$ python -q
>>> import numpy as np
>>> np.set_printoptions(precision=3, suppress=True, linewidth=200, sign=" ")
>>> tidy = lambda a: np.round(a, 3) + 0
>>> m1 = np.array([[0, 0, 0, 0], [-2, -3, 6, 9], [0, 0, 0, 0], [-2, -3, 4, 6]])
>>> U, sv, VT = np.linalg.svd(m1)
>>> evecs = VT[:(sv > 1e-8).sum()]
>>> rng = np.random.default_rng(82)
>>> x = m1[0] + -2 * m1[1] + rng.integers(2) * np.eye(4)[1]
>>> print(x)
[  4.   7. -12. -18.]
>>> print(tidy(evecs.T @ evecs))
[[ 0.308  0.462  0.     0.   ]
 [ 0.462  0.692  0.     0.   ]
 [ 0.     0.     0.308  0.462]
 [ 0.     0.     0.462  0.692]]
>>> print(tidy(np.diag(evecs.T @ evecs)))
[ 0.308  0.692  0.308  0.692]
>>> U, sv, VT = np.linalg.svd(m1)
>>> print(tidy(sv))
[ 13.933   0.933   0.      0.   ]
>>> out = U[:, :2] @ np.diag(sv[:2]) @ VT[:2]
>>> print(np.linalg.matrix_rank(m1, rtol=0.05))
2
>>> print(tidy(np.linalg.norm(m1 - out) / np.linalg.norm(m1)))
0.0
>>> print(tidy(np.linalg.norm(m1 - out, 2)), tidy(sv[2]))
0.0 0.0
>>> print(tidy(out))
[[ 0.  0.  0.  0.]
 [-2. -3.  6.  9.]
 [ 0.  0.  0.  0.]
 [-2. -3.  4.  6.]]
>>> print(np.linalg.matrix_rank(out))
2
>>> print(tidy(np.abs(m1 - out).max()))
0.0
>>> A = rng.normal(size=(27, 5)) + 10 * np.array([0, -1, -9, 4, 4])
>>> print(tidy(A))
[[  1.027  -8.892 -90.971  39.396  39.241]
 [ -1.707 -10.415 -89.135  40.191  39.781]
 [ -1.544  -8.157 -91.477  41.132  39.183]
 [  0.163  -9.898 -90.847  39.315  38.42 ]
 [ -1.012 -10.113 -89.971  40.678  41.319]
 [ -2.048 -10.283 -90.192  42.181  39.633]
 [  0.323  -9.139 -89.943  39.205  39.892]
 [  0.445 -10.083 -91.079  41.029  39.467]
 [  0.757 -10.471 -87.739  40.556  39.374]
 [  0.589  -9.639 -91.794  39.035  40.797]
 [ -2.156  -8.526 -88.931  40.513  41.054]
 [ -0.379 -10.742 -89.815  41.257  40.057]
 [ -1.335 -10.511 -89.323  37.896  41.937]
 [ -0.297  -9.123 -88.253  40.287  39.188]
 [  0.093 -10.253 -90.087  41.133  40.378]
 [  0.022  -9.22  -89.425  39.444  41.003]
 [ -1.933 -11.089 -89.98   38.86   39.291]
 [ -0.445 -10.084 -89.822  39.409  39.123]
 [ -0.261  -8.225 -90.858  40.134  37.641]
 [ -0.209 -10.63  -91.019  40.945  39.972]
 [ -0.293 -10.667 -90.732  39.248  40.917]
 [  1.052 -11.666 -89.696  41.109  39.811]
 [ -0.925  -9.95  -89.112  39.278  39.137]
 [  1.138 -10.132 -91.711  38.844  38.941]
 [  0.89   -9.1   -90.193  40.834  39.646]
 [  0.366  -8.399 -91.187  39.095  41.555]
 [  0.629  -8.448 -90.642  38.429  41.349]]
>>> idx = A[:, 2] > np.median(A[:, 2])
>>> f = A[idx].mean(axis=0) - A[~idx].mean(axis=0)
>>> print(((A - A.mean(axis=0)) @ f > 0).astype(int))
[ 0  1  0  0  1  1  0  0  1  0  1  1  1  1  1  1  1  1  0  0  1  1  1  0  0  0  0]
>>> print(tidy(f))
[-0.688 -0.595  1.595 -0.155  0.279]
>>> print(tidy((((A - A.mean(axis=0)) @ f > 0) == idx).mean()))
0.852
>>> print(np.argsort(-np.abs(f).round(6), kind="stable"))
[ 2  0  1  4  3]
>>> G = np.cov(A, rowvar=False)
>>> print(G.shape)
(5, 5)
>>> E = np.loadtxt("run19.csv", delimiter=",")
>>> print(E)
[[ 0.4   -0.3    0.6   -0.7   -0.6   -3.507]
 [ 1.3   -1.    -0.4    0.3    0.8    1.506]
 [-0.3   -0.6    0.6   -1.5    0.9   -7.497]
 [ 0.4   -0.5    0.5    0.7   -0.1    3.496]
 [-1.4   -2.2    0.6   -0.2   -1.4   -1.018]
 [-0.5    0.3    0.4   -1.    -0.6   -4.99 ]
 [-0.2   -0.8    0.3   -1.     0.9   -4.99 ]
 [-0.7    0.    -3.7    0.7   -3.1    3.51 ]
 [ 0.2    0.9    1.2    0.3   -0.2    1.509]
 [ 0.9    1.1   -0.4   -0.2    0.9   -0.963]
 [-1.3    0.6   -0.6    2.4    2.7   11.993]
 [-0.6   -0.4   -0.2   -0.2   -1.4   -0.966]
 [ 0.6    0.1    0.5    0.5    1.4    2.495]
 [ 0.7    0.1   -1.     1.4    0.8    7.018]
 [ 0.1   -0.7   -0.6    1.1   -2.     5.497]
 [ 1.7    0.7   -1.3   -1.     1.1   -4.966]
 [ 0.8    1.6   -0.3    1.    -0.1    4.973]
 [ 0.2   -0.5    0.7    0.9    1.6    4.482]
 [ 0.6   -0.5   -0.7    0.7   -1.3    3.488]
 [-0.7    0.3   -0.8    1.8   -0.1    9.033]
 [-0.5   -0.8   -0.9    0.1   -0.1    0.476]
 [ 0.5    1.5    0.5    1.5    0.     7.499]]
>>> idx = E[:, 5] > np.median(E[:, 5])
>>> f = E[idx].mean(axis=0) - E[~idx].mean(axis=0)
>>> print(np.argsort(-np.abs(f).round(6), kind="stable"))
[ 5  3  2  1  4  0]
>>> print(((E - E.mean(axis=0)) @ f > 0).astype(int))
[ 0  0  0  1  0  0  0  1  0  0  1  0  1  1  1  0  1  1  1  1  0  1]
>>> out = E / np.linalg.norm(E, axis=1, keepdims=True)
>>> G = out @ out.T
>>> print(tidy(np.linalg.norm(out, axis=1)))
[ 1.  1.  1.  1.  1.  1.  1.  1.  1.  1.  1.  1.  1.  1.  1.  1.  1.  1.  1.  1.  1.  1.]
>>> print(tidy(np.degrees(np.arccos(np.clip(G[1, 11], -1, 1)))))
130.491
>>> print((G - 2 * np.eye(22)).round(6).argmax(axis=1))
[  5  12   6  19  11   0   2  18  21  15  19   4  17  19  18   2  21  12  14  13   7  16]
>>> U, sv, VT = np.linalg.svd(E)
>>> print(tidy(sv))
[ 25.041   6.671   4.546   3.631   2.956   0.015]
>>> out = U[:, :5] @ np.diag(sv[:5]) @ VT[:5]
>>> print(tidy(np.abs(E - out).max()))
0.007
>>> print(np.linalg.matrix_rank(out))
5
>>> blk = np.stack([m1, 5 * m1, m1[::-1]])
>>> print(tidy(np.linalg.det(blk)))
[ 0.  0.  0.]
>>> print(np.linalg.matrix_rank(blk))
[ 2  2  2]
>>> print(blk.sum(axis=0))
[[ -2  -3   4   6]
 [-12 -18  36  54]
 [ -2  -3   6   9]
 [-12 -18  24  36]]
>>> cen = E - E.mean(axis=0)
>>> evecs = np.linalg.svd(cen)[2][:5]
>>> out = cen - cen @ evecs.T @ evecs
>>> print(tidy(np.linalg.norm(out) / np.linalg.norm(cen)))
0.001
>>> arr = np.loadtxt("arr.csv", delimiter=",")
>>> print(arr)
[[ 0.  0.  0.  0.  0.]
 [ 0.  0.  1.  0.  0.]
 [ 0.  1.  0.  0.  1.]
 [ 0.  0.  0.  0.  0.]
 [ 0.  0.  1.  0.  0.]]
>>> # row 3 repeats row 0
>>> print(tidy(np.trace(np.linalg.pinv(arr) @ arr)))
2.0
>>> print(np.linalg.lstsq(arr[:-1].T, arr[-1])[2])
2
>>> print(np.allclose(arr[:-1].T @ np.linalg.lstsq(arr[:-1].T, arr[-1])[0], arr[-1]))
True
>>> print(np.abs(np.diag(np.linalg.qr(arr)[1])) > 1e-9)
[False  True  True False False]
>>> print(np.unique(arr.round(6), axis=0).shape)
(3, 5)
